$ python3 -q
>>> import numpy as np
>>> from numpy import linalg as LA
>>> np.set_printoptions(precision=2, suppress=True, linewidth=140, legacy="1.25")
>>> def rd(a):
...     return np.round(a, 2) + 0
... 
>>> K = np.loadtxt("mat.csv", delimiter=",")
>>> print(K)
[[  1.  -3.   9. -27.]
 [  1.  -2.   4.  -8.]
 [  1.  -1.   1.  -1.]
 [  1.   0.   0.   0.]
 [  1.   1.   1.   1.]
 [  1.   2.   4.   8.]
 [  1.   3.   9.  27.]]
>>> rng = np.random.default_rng(313381)
>>> B = K + rng.integers(-2, 3, (7, 2)) @ rng.integers(-2, 3, (2, 4))
>>> print(B)
[[ -2.  -2.   9. -27.]
 [  7.  -4.   4.  -8.]
 [  5.  -2.   0.   1.]
 [ -1.   1.  -1.   2.]
 [ -2.   2.   1.   1.]
 [  3.   1.   5.   6.]
 [  6.   1.  10.  25.]]
>>> print(LA.matrix_rank(B - K, tol=1e-8))
2
>>> print(B - K)
[[-3.  1.  0.  0.]
 [ 6. -2.  0.  0.]
 [ 4. -1. -1.  2.]
 [-2.  1. -1.  2.]
 [-3.  1.  0.  0.]
 [ 2. -1.  1. -2.]
 [ 5. -2.  1. -2.]]
>>> print(K[3] @ K[0])
1.0
>>> print(rd(LA.norm(K[3] - K[0])))
28.62
>>> print(LA.norm(K, axis=1).argmax())
0
>>> print(rd(LA.norm(K, "nuc")))
57.95
>>> print(rd(LA.norm(K, 2)))
40.15
>>> print(rd(LA.norm(K, axis=1)))
[28.64  9.22  2.    1.    2.    9.22 28.64]
>>> print(rd(LA.norm(K[3], 1)), rd(LA.norm(K[3], np.inf)))
1.0 1.0
>>> print(rd(LA.norm(K, 1)), rd(LA.norm(K, np.inf)))
72.0 40.0
>>> P = K @ LA.solve(K.T @ K, K.T)
>>> print(rd(np.diag(P)))
[0.93 0.45 0.45 0.33 0.45 0.45 0.93]
>>> print(rd(P))
[[ 0.93  0.19 -0.1  -0.1   0.02  0.1  -0.05]
 [ 0.19  0.45  0.38  0.14 -0.1  -0.17  0.1 ]
 [-0.1   0.38  0.45  0.29  0.05 -0.1   0.02]
 [-0.1   0.14  0.29  0.33  0.29  0.14 -0.1 ]
 [ 0.02 -0.1   0.05  0.29  0.45  0.38 -0.1 ]
 [ 0.1  -0.17 -0.1   0.14  0.38  0.45  0.19]
 [-0.05  0.1   0.02 -0.1  -0.1   0.19  0.93]]
>>> print(LA.matrix_rank(np.eye(7) - P))
3
>>> print(rd(LA.eigvalsh(P)))
[0. 0. 0. 1. 1. 1. 1.]
>>> print(np.allclose(P @ P, P))
True
>>> print(rd(np.trace(P)))
4.0
>>> vec = np.array([1, -1, -1, -1])
>>> target = K @ vec
>>> print(rd(LA.pinv(K) @ K))
[[1. 0. 0. 0.]
 [0. 1. 0. 0.]
 [0. 0. 1. 0.]
 [0. 0. 0. 1.]]
>>> print(target)
[ 22.   7.   2.   1.  -2. -13. -38.]
>>> target = target + 0.3 * rng.normal(size=7)
>>> print(rd(target))
[ 21.74   6.94   2.11   0.92  -1.81 -12.96 -37.35]
>>> coef, *_ = LA.lstsq(K, target)
>>> print(coef.round())
[ 1. -1. -1. -1.]
>>> print(rd(coef))
[ 1.02 -1.03 -0.98 -0.98]
>>> print(rd(K.T @ (target - K @ coef)))
[0. 0. 0. 0.]
>>> print(rd(LA.norm(target - K @ coef)))
0.25
>>> print([round(float(LA.norm(LA.solve(K.T @ K + lam * np.eye(4), K.T @ target))), 2) for lam in (0, 1, 10, 100)])
[2.01, 1.77, 1.39, 1.17]
>>> blk = np.stack([K, 3 * K, K[::-1]])
>>> print(blk.shape)
(3, 7, 4)
>>> print(LA.matrix_rank(blk.reshape(3, -1)))
2
>>> print(LA.matrix_rank(blk))
[4 4 4]
>>> M = np.loadtxt("layer7.csv", delimiter=",")
>>> print(rd(M))
[[-0.93 -1.53  0.02 -0.76]
 [-1.53 -1.55  0.6   0.58]
 [ 0.02  0.6  -0.36  2.31]
 [-0.76  0.58  2.31  0.84]]
>>> print(np.abs(np.diag(LA.qr(M)[1])) > 1e-9)
[ True  True  True False]
>>> print(rd(np.trace(LA.pinv(M) @ M)))
3.0
>>> A = np.vander(np.arange(3) - 2, 4, increasing=True)
>>> print(A)
[[ 1 -2  4 -8]
 [ 1 -1  1 -1]
 [ 1  0  0  0]]
>>> W = np.array([[1, 1, 3, 6], [7, -4, 7, 5], [0, -5, -8, -5], [-6, 9, 5, -1]])
>>> coef = np.array([3, 6, 3, 4])
>>> act = np.maximum(A @ W + coef, 0)
>>> print(rd((act > 0).mean(axis=0)))
[1.   0.33 0.33 0.67]
>>> basis = np.array([[4, 4, 0], [5, 0, 2], [3, 0, 4], [1, 2, 2]])
>>> print(W @ basis)
[[ 24  16  26]
 [ 34  38  30]
 [-54 -10 -52]
 [ 35 -26  36]]
>>> print(act @ basis)
[[152 152   0]
 [ 13  14   2]
 [ 79  36  58]]
>>> print((act @ basis).round(6).argmax(axis=1))
[0 1 0]
>>> arr = np.load("test5.npy")
>>> print(arr)
[[3.02 0.   3.   0.   0.   5.  ]
 [2.   4.02 1.   0.   0.   0.  ]
 [1.   3.   5.02 3.   3.   0.  ]
 [0.   3.   3.   0.02 1.   0.  ]
 [1.   5.   3.   4.   1.02 3.  ]
 [3.   0.   3.   0.   0.   5.02]]
>>> left, sig, Vt = LA.svd(arr)
>>> print(np.argmax(sig[:-1] / (sig[1:] + 1e-6)) + 1)
5
>>> print(rd(sig))
[12.67  7.45  3.65  3.05  1.43  0.  ]
>>> B = left[:, :5] @ np.diag(sig[:5]) @ Vt[:5]
>>> print(rd(B))
[[3.02 0.   3.   0.   0.   5.  ]
 [2.   4.02 1.   0.   0.   0.  ]
 [1.   3.   5.02 3.   3.   0.  ]
 [0.   3.   3.   0.02 1.   0.  ]
 [1.   5.   3.   4.   1.02 3.  ]
 [3.   0.   3.   0.   0.   5.02]]
>>> print(LA.matrix_rank(B))
5
